$ python3 -q
>>> import numpy as np
>>> from numpy import linalg as LA
>>> np.set_printoptions(precision=1, suppress=True, linewidth=100, legacy="1.25")
>>> tidy = lambda a: np.round(a, 1) + 0
>>> m1 = np.load("test13.npy")
>>> m1
array([[ 0, -2,  0,  2, -2, -2, -3, -1, -3, -2, -2,  1,  1,  2],
       [ 0,  1, -2, -3,  1,  1, -1, -3, -3, -3, -1, -1, -3, -1],
       [ 0,  0, -2, -2, -3, -1, -1, -3, -3, -1, -3, -1,  2,  2],
       [ 0,  0,  0,  3,  3, -2,  1,  1, -1,  2,  3, -3,  0,  3],
       [ 0,  0,  0,  0,  2,  2, -2,  1,  2,  1, -2,  2, -3, -1],
       [ 0,  0,  0,  0,  0,  0,  0, -1,  2, -1,  0,  3, -1,  2],
       [ 0,  0,  0,  0,  0,  0,  0, -3,  3,  2,  2,  1,  3, -2],
       [ 0,  0,  0,  0,  0,  0,  0, -1, -1, -2, -1,  1,  3,  0],
       [ 0,  0,  0,  0,  0,  0,  0,  0, -2, -1,  1, -2,  3,  1],
       [ 0,  0,  0,  0,  0,  0,  0,  0,  0,  1, -2,  3,  2,  0],
       [ 0,  0,  0,  0,  0,  0,  0,  0,  0,  0, -3,  2,  3, -1],
       [ 0,  0,  0,  0,  0,  0,  0,  0,  0,  0,  0, -2,  3,  1],
       [ 0,  0,  0,  0,  0,  0,  0,  0,  0,  0,  0,  0,  1, -1],
       [ 0,  0,  0,  0,  0,  0,  0,  0,  0,  0,  0,  0,  0, -3]])
>>> np.argsort(-LA.norm(m1, axis=0).round(6), kind="stable")[:3]
array([12,  8, 11])
>>> try:
...     LA.inv(m1)
... except LA.LinAlgError as e:
...     print(e)
... 
Singular matrix
>>> tidy(np.trace(LA.pinv(m1) @ m1))
12.0
>>> LA.lstsq(m1[:-1].T, m1[-1])[2]
12
>>> np.unique(m1.round(6), axis=0).shape
(14, 14)
>>> np.abs(np.diag(LA.qr(m1)[1])) > 1e-9
array([False,  True,  True,  True,  True, False, False,  True,  True,  True,  True,  True,  True,
        True])
>>> np.allclose(m1[:-1].T @ LA.lstsq(m1[:-1].T, m1[-1])[0], m1[-1])
True
>>> rng = np.random.default_rng(957)
>>> lab = rng.permutation(14)
>>> lab
array([13, 11,  5,  1, 12,  3,  8,  4, 10,  9,  7,  6,  0,  2])
>>> Y = m1[lab][:, lab]
>>> np.allclose(Y, m1)
False
>>> np.trace(Y)
-5
>>> np.trace(m1)
-5
>>> np.allclose(m1 @ m1.T, m1.T @ m1)
False
>>> LA.determinant(m1)
Traceback (most recent call last):
  File "<python-input-21>", line 1, in <module>
    LA.determinant(m1)
    ^^^^^^^^^^^^^^
AttributeError: module 'numpy.linalg' has no attribute 'determinant'
>>> tidy(LA.det(m1))
0.0
>>> np.allclose(m1, m1.T)
False
>>> tidy(np.abs(LA.eigvals(m1)).max())
3.0
>>> Y = np.array([[-9, 1],
...     [6, 6],
...     [9, -6],
...     [-2, 9],
...     [-1, 9],
...     [6, -7],
...     [-1, -8],
...     [2, 8],
...     [-1, 3],
...     [-9, 0],
...     [-5, 2],
...     [-2, 5],
...     [0, 8],
...     [-2, -2]])
>>> LA.matrix_rank(m1 @ Y)
2
>>> np.vstack([m1, Y.T]).shape
(16, 14)
>>> LA.matrix_rank(np.vstack([m1, Y.T]))
14
>>> np.einsum("ik,kj->ji", m1, Y)
array([[  0,  33,   3, -52,  11,  -5, -35,  20,   8,  -5,  13,   2,   2,   6],
       [ 14, -61, -50,  50,  18,   1,  22,  16,   8,  27,  30,  12,  10,   6]])
>>> np.einsum("ij,ij->i", m1, m1)
array([49, 56, 56, 56, 36, 20, 40, 17, 20, 18, 23, 14,  2,  9])
>>> Y.T @ m1.T
array([[  0,  33,   3, -52,  11,  -5, -35,  20,   8,  -5,  13,   2,   2,   6],
       [ 14, -61, -50,  50,  18,   1,  22,  16,   8,  27,  30,  12,  10,   6]])
>>> A = np.load("dump.npy")
>>> A
array([[-0.2, -0.1,  1.5,  0.3,  0.4, -1.4,  0.6, -0.3,  0.1, -0.7],
       [ 0.4,  0.3,  0. ,  1.1,  1.1,  1. , -1.7,  0.1,  0.1,  1.1],
       [ 0.5,  0.1,  0.9,  1.1, -0.2,  1.5, -0.7, -2.1,  0.3, -0.1],
       [-0.2, -1.1,  1.3, -0.3,  0.1,  1.2,  0.6, -0.3, -0.3,  0.9],
       [ 0. , -0.3, -0.4,  2.4,  1.1, -1.4, -1.8, -0.6, -0.4,  0.2],
       [ 1.8, -0.7, -1. , -0.6, -0.2,  0.3, -0.4, -0.4, -0.6,  0.9],
       [ 1.5,  0.4, -0.1, -2.1,  1.1, -2.2,  1.5, -0.2,  1.1, -0.3],
       [ 0.7, -0.6, -1.4, -1.2, -1.4,  0.4, -1. , -1. ,  0.6, -0.7],
       [-0.8, -0.9, -1.1, -0.4, -0.8,  0.1,  1.5, -1.3,  2. , -0.1],
       [ 0.4, -0.8, -0.4, -0.9, -0.5, -0.6, -0.8,  0.2,  0.9, -0.3],
       [-1.5, -0.2, -1.4, -0.3,  2. ,  0.7,  0.5,  0.3,  0.8, -0.3]])
>>> x0 = np.array([4, -3, -1, -4, -5, 2, -3, 2, -2, 4])
>>> h1 = np.maximum(A @ x0, 0)
>>> tidy(np.maximum(A @ (3 * x0), 0))
array([ 0. ,  6.9,  0. , 18.3,  0. , 58.5,  0. , 46.8,  0. , 27.3,  0. ])
>>> tidy(h1)
array([ 0. ,  2.3,  0. ,  6.1,  0. , 19.5,  0. , 15.6,  0. ,  9.1,  0. ])
>>> tidy(np.tanh(A @ x0))
array([-1.,  1., -1.,  1., -1.,  1., -1.,  1., -1.,  1., -1.])
>>> A * (h1 > 1e-9)[:, None]
array([[-0. , -0. ,  0. ,  0. ,  0. , -0. ,  0. , -0. ,  0. , -0. ],
       [ 0.4,  0.3,  0. ,  1.1,  1.1,  1. , -1.7,  0.1,  0.1,  1.1],
       [ 0. ,  0. ,  0. ,  0. , -0. ,  0. , -0. , -0. ,  0. , -0. ],
       [-0.2, -1.1,  1.3, -0.3,  0.1,  1.2,  0.6, -0.3, -0.3,  0.9],
       [ 0. , -0. , -0. ,  0. ,  0. , -0. , -0. , -0. , -0. ,  0. ],
       [ 1.8, -0.7, -1. , -0.6, -0.2,  0.3, -0.4, -0.4, -0.6,  0.9],
       [ 0. ,  0. , -0. , -0. ,  0. , -0. ,  0. , -0. ,  0. , -0. ],
       [ 0.7, -0.6, -1.4, -1.2, -1.4,  0.4, -1. , -1. ,  0.6, -0.7],
       [-0. , -0. , -0. , -0. , -0. ,  0. ,  0. , -0. ,  0. , -0. ],
       [ 0.4, -0.8, -0.4, -0.9, -0.5, -0.6, -0.8,  0.2,  0.9, -0.3],
       [-0. , -0. , -0. , -0. ,  0. ,  0. ,  0. ,  0. ,  0. , -0. ]])
>>> np.flatnonzero(h1 > 1e-9)
array([1, 3, 5, 7, 9])
